>>> import numpy as np
>>> from numpy import linalg as LA
>>> np.set_printoptions(suppress=True, linewidth=200)
>>> W0 = np.loadtxt("a.csv", delimiter=",")
>>> print(W0)
[[ 1.  1. -1. -1.  1.  1. -1. -1.]
 [ 1. -1. -1.  1.  1. -1. -1.  1.]
 [ 1.  1. -1. -1. -1. -1.  1.  1.]
 [ 1.  1.  1.  1.  1.  1.  1.  1.]
 [ 1. -1. -1.  1. -1.  1.  1. -1.]
 [ 1. -1.  1. -1.  1. -1.  1. -1.]]
>>> x0 = np.array([4, 3, 5, 0, 2, 2, 0, 4])
>>> print((W0 @ x0).argmax())
3
>>> print(np.sign((W0 @ x0).round(6)))
[ 1.  0.  1.  1. -1.  1.]
>>> print(W0 @ (2 * x0))
[  4.   0.   4.  40. -16.   4.]
>>> t = np.radians(11)
>>> Rm = np.eye(8)
>>> Rm[6, 6] = Rm[4, 4] = np.cos(t)
>>> Rm[6, 4], Rm[4, 6] = -np.sin(t), np.sin(t)
>>> print(Rm.round(3))
[[ 1.     0.     0.     0.     0.     0.     0.     0.   ]
 [ 0.     1.     0.     0.     0.     0.     0.     0.   ]
 [ 0.     0.     1.     0.     0.     0.     0.     0.   ]
 [ 0.     0.     0.     1.     0.     0.     0.     0.   ]
 [ 0.     0.     0.     0.     0.982  0.     0.191  0.   ]
 [ 0.     0.     0.     0.     0.     1.     0.     0.   ]
 [ 0.     0.     0.     0.    -0.191  0.     0.982  0.   ]
 [ 0.     0.     0.     0.     0.     0.     0.     1.   ]]
>>> out = W0 @ Rm.T
>>> print(np.round(LA.svd(W0, compute_uv=False), 3), np.round(LA.svd(out, compute_uv=False), 3))
[2.828 2.828 2.828 2.828 2.828 2.828] [2.828 2.828 2.828 2.828 2.828 2.828]
>>> print(np.allclose(LA.norm(W0, axis=1), LA.norm(out, axis=1)))
True
>>> blk = np.stack([W0, 4 * W0, W0[::-1]])
>>> print(blk.shape)
(3, 6, 8)
>>> print(np.round(LA.norm(blk, axis=(1, 2)), 3))
[ 6.928 27.713  6.928]
>>> print(blk.sum(axis=0))
[[ 6.  4. -4. -6.  6.  4. -4. -6.]
 [ 6. -6. -6.  6.  4. -4. -4.  4.]
 [ 6.  6. -4. -4. -4. -4.  6.  6.]
 [ 6.  6.  4.  4.  4.  4.  6.  6.]
 [ 6. -6. -6.  6. -4.  4.  4. -4.]
 [ 6. -4.  4. -6.  6. -4.  4. -6.]]
